% ipython --no-banner

In [1]: import numpy as np

In [2]: np.set_printoptions(precision=2, suppress=True, linewidth=160, legacy="1.25")

In [3]: F = np.maximum(np.array([[1, -3],
   ...:     [2, 0],
   ...:     [2, 1],
   ...:     [2, 3],
   ...:     [-3, 2],
   ...:     [-1, -1],
   ...:     [3, -1],
   ...:     [-1, 0],
   ...:     [-2, 3],
   ...:     [0, -3],
   ...:     [1, 2],
   ...:     [-1, -3],
   ...:     [0, -2],
   ...:     [-1, 3],
   ...:     [1, 0],
   ...:     [0, 2],
   ...:     [0, -1],
   ...:     [-3, -1],
   ...:     [1, 3],
   ...:     [0, 2]]) @ np.array([[1, 0, 2, 2, -1, -1, -1, -2, -2], [-1, -1, 2, 1, -1, 2, 1, -2, -2]]) + np.array([-3, 1, 1, 0, 0, -2, 1, 0, 2]), 0)

In [4]: F
Out[4]: 
array([[ 1,  4,  0,  0,  2,  0,  0,  4,  6],
       [ 0,  1,  5,  4,  0,  0,  0,  0,  0],
       [ 0,  0,  7,  5,  0,  0,  0,  0,  0],
       [ 0,  0, 11,  7,  0,  2,  2,  0,  0],
       [ 0,  0,  0,  0,  1,  5,  6,  2,  4],
       [ 0,  2,  0,  0,  2,  0,  1,  4,  6],
       [ 1,  2,  5,  5,  0,  0,  0,  0,  0],
       [ 0,  1,  0,  0,  1,  0,  2,  2,  4],
       [ 0,  0,  3,  0,  0,  6,  6,  0,  0],
       [ 0,  4,  0,  0,  3,  0,  0,  6,  8],
       [ 0,  0,  7,  4,  0,  1,  2,  0,  0],
       [ 0,  4,  0,  0,  4,  0,  0,  8, 10],
       [ 0,  3,  0,  0,  2,  0,  0,  4,  6],
       [ 0,  0,  5,  1,  0,  5,  5,  0,  0],
       [ 0,  1,  3,  2,  0,  0,  0,  0,  0],
       [ 0,  0,  5,  2,  0,  2,  3,  0,  0],
       [ 0,  2,  0,  0,  1,  0,  0,  2,  4],
       [ 0,  2,  0,  0,  4,  0,  3,  8, 10],
       [ 0,  0,  9,  5,  0,  3,  3,  0,  0],
       [ 0,  0,  5,  2,  0,  2,  3,  0,  0]])

In [5]: np.abs(np.diag(np.linalg.qr(F)[1])) > 1e-9
Out[5]: array([ True,  True,  True,  True,  True,  True,  True, False,  True])

In [6]: np.unique(F.round(6), axis=0).shape
Out[6]: (19, 9)

In [7]: np.linalg.lstsq(F[:-1].T, F[-1])[2]
Out[7]: 8

In [8]: mat = np.load("case9.npy")

In [9]: mat
Out[9]: 
array([[ 1,  0,  0,  0,  0,  0],
       [ 7,  1,  0,  0,  0,  0],
       [-9, -4,  1,  0,  0,  0],
       [ 4,  0,  2,  1,  0,  0],
       [ 2,  4, -6, -4,  1,  0],
       [ 1,  3,  9, -3,  8,  1]])

In [10]: # triangular

In [11]: np.linalg.cond(mat) > 100
Out[11]: True

In [12]: round(float(np.linalg.norm(mat, 2) / np.linalg.norm(mat)), 2)
Out[12]: 0.67

In [13]: np.linalg.matrix_rank(mat, rtol=0.1)
Out[13]: 3

In [14]: B = mat[0, 0] * mat[1:] - np.outer(mat[1:, 0], mat[0])

In [15]: B
Out[15]: 
array([[ 0,  1,  0,  0,  0,  0],
       [ 0, -4,  1,  0,  0,  0],
       [ 0,  0,  2,  1,  0,  0],
       [ 0,  4, -6, -4,  1,  0],
       [ 0,  3,  9, -3,  8,  1]])

In [16]: np.flatnonzero(~B.round(6).any(axis=1))
Out[16]: array([], dtype=int64)

In [17]: np.linalg.matrix_rank(B), np.linalg.matrix_rank(mat)
Out[17]: (5, 6)

In [18]: mat[:, 0] / mat[0, 0]
Out[18]: array([ 1.,  7., -9.,  4.,  2.,  1.])

In [19]: Uu, s, Vt = np.linalg.svd(mat, full_matrices=False)

In [20]: np.allclose(Uu * s @ Vt, mat)
Out[20]: True

In [21]: s
Out[21]: array([13.6 , 12.77,  7.62,  1.32,  0.07,  0.01])

In [22]: Uu.shape, s.shape, Vt.shape
Out[22]: ((6, 6), (6,), (6, 6))

In [23]: np.round(Vt @ Vt.T, 2) + 0
Out[23]: 
array([[1., 0., 0., 0., 0., 0.],
       [0., 1., 0., 0., 0., 0.],
       [0., 0., 1., 0., 0., 0.],
       [0., 0., 0., 1., 0., 0.],
       [0., 0., 0., 0., 1., 0.],
       [0., 0., 0., 0., 0., 1.]])

In [24]: np.round(s / s[0], 2) + 0
Out[24]: array([1.  , 0.94, 0.56, 0.1 , 0.01, 0.  ])

In [25]: (s > 1e-8).sum()
Out[25]: 6

In [26]: Uu, s, Vt = np.linalg.svd(mat)

In [27]: np.argmax(s[:-1] / (s[1:] + 1e-6)) + 1
Out[27]: 4

In [28]: B = Uu[:, :4] @ np.diag(s[:4]) @ Vt[:4]

In [29]: np.linalg.matrix_rank(mat, rtol=0.05)
Out[29]: 4

In [30]: B.round(2) + 0
Out[30]: 
array([[ 1.  ,  0.  ,  0.01, -0.01, -0.02,  0.  ],
       [ 7.  ,  1.  ,  0.01, -0.01, -0.01, -0.01],
       [-9.  , -4.  ,  1.  ,  0.  ,  0.01,  0.  ],
       [ 4.  , -0.01,  1.98,  1.03,  0.03,  0.03],
       [ 2.  ,  4.  , -6.01, -3.99,  1.01,  0.01],
       [ 1.  ,  3.  ,  9.  , -3.  ,  8.  ,  1.  ]])

In [31]: K = np.loadtxt("block8.csv", delimiter=",")

In [32]: K
Out[32]: 
array([[-2.71,  2.58, -3.3 , -0.34],
       [ 2.76, -2.85,  3.03, -0.21],
       [-0.45, -1.09, -2.86, -3.93],
       [-1.46,  0.21, -3.57, -3.18],
       [-1.08, -0.31, -3.35, -3.54],
       [-1.83,  3.17, -0.05,  3.41],
       [-1.94,  3.23, -0.26,  3.28],
       [ 1.1 ,  0.28,  3.36,  3.52],
       [-2.77,  3.02, -2.79,  0.63],
       [ 2.17, -1.34,  3.74,  2.12],
       [ 2.06, -3.28,  0.48, -3.12],
       [-0.78, -0.7 , -3.13, -3.76],
       [-0.03,  1.63,  2.4 ,  4.07],
       [-2.73,  2.65, -3.24, -0.19],
       [-2.77,  2.9 , -2.97,  0.33],
       [-1.96,  3.24, -0.29,  3.26],
       [ 0.67, -2.27, -1.67, -4.08],
       [-2.49,  3.38, -1.5 ,  2.26],
       [-0.94, -0.49, -3.25, -3.65],
       [-2.76,  2.84, -3.04,  0.2 ],
       [ 1.99, -1.02,  3.74,  2.46],
       [ 0.15, -1.76, -2.27, -4.09],
       [ 0.6 , -2.21, -1.75, -4.09],
       [-0.22, -1.36, -2.64, -4.01],
       [ 2.17, -1.34,  3.74,  2.12],
       [-0.7 , -0.8 , -3.07, -3.8 ],
       [ 2.69, -2.51,  3.35,  0.47],
       [-1.89,  3.2 , -0.17,  3.34],
       [-1.85,  3.18, -0.09,  3.39],
       [-0.45,  2.06,  1.93,  4.1 ],
       [-2.05,  1.13, -3.74, -2.35]])

In [33]: idx = K[:, 0] > np.median(K[:, 0])

In [34]: u = K[idx].mean(axis=0) - K[~idx].mean(axis=0)

In [35]: ((K - K.mean(axis=0)) @ u > 0).astype(int)
Out[35]: array([0, 1, 1, 0, 0, 0, 0, 1, 0, 1, 1, 0, 1, 0, 0, 0, 1, 0, 0, 0, 1, 1, 1, 1, 1, 0, 1, 0, 0, 0, 0])

In [36]: idx.astype(int)
Out[36]: array([0, 1, 1, 0, 0, 0, 0, 1, 0, 1, 1, 0, 1, 0, 0, 0, 1, 0, 0, 0, 1, 1, 1, 1, 1, 1, 1, 0, 0, 1, 0])

In [37]: rng = np.random.default_rng(809)

In [38]: B = K + rng.integers(-2, 3, (31, 2)) @ rng.integers(-2, 3, (2, 4))

In [39]: B
Out[39]: 
array([[-2.71,  2.58, -6.3 ,  1.66],
       [ 2.76, -2.85, -2.97,  3.79],
       [-0.45, -7.09,  0.14, -7.93],
       [-1.46, -1.79, -1.57, -5.18],
       [-1.08, -8.31, -1.35, -7.54],
       [-1.83,  5.17, -5.05,  7.41],
       [-1.94,  7.23,  1.74,  3.28],
       [ 1.1 ,  6.28,  3.36,  5.52],
       [-2.77,  7.02, -0.79,  0.63],
       [ 2.17,  2.66,  2.74,  4.12],
       [ 2.06, -1.28,  1.48, -3.12],
       [-0.78, -6.7 , -3.13, -5.76],
       [-0.03,  5.63,  4.4 ,  4.07],
       [-2.73,  4.65, -5.24,  1.81],
       [-2.77, -1.1 , -4.97,  0.33],
       [-1.96,  7.24,  1.71,  3.26],
       [ 0.67, -2.27,  1.33, -6.08],
       [-2.49,  3.38, -4.5 ,  4.26],
       [-0.94, -4.49, -2.25, -5.65],
       [-2.76,  4.84,  0.96, -1.8 ],
       [ 1.99,  4.98,  3.74,  4.46],
       [ 0.15,  0.24,  1.73, -6.09],
       [ 0.6 , -4.21, -2.75, -4.09],
       [-0.22, -5.36, -1.64, -6.01],
       [ 2.17, -1.34,  3.74,  2.12],
       [-0.7 ,  3.2 , -7.07,  0.2 ],
       [ 2.69, -2.51,  3.35,  0.47],
       [-1.89,  7.2 ,  1.83,  3.34],
       [-1.85, -2.82,  2.91, -0.61],
       [-0.45,  0.06, -2.07,  6.1 ],
       [-2.05, -2.87,  0.26, -6.35]])

In [40]: np.round(np.linalg.svd(B - K, compute_uv=False), 2) + 0
Out[40]: array([23.91, 16.59,  0.  ,  0.  ])

In [41]: np.linalg.matrix_rank(B - K, tol=1e-8)
Out[41]: 2

In [42]: np.abs(B - K).sum(axis=1)
Out[42]: 
array([ 5., 10., 13.,  6., 14., 11.,  6.,  8.,  6.,  7.,  3.,  8.,  6.,  6.,  6.,  6.,  5.,  5.,  7.,  8.,  8.,  8.,  3.,  7.,  0., 12.,  0.,  6., 13.,  8.,
       12.])
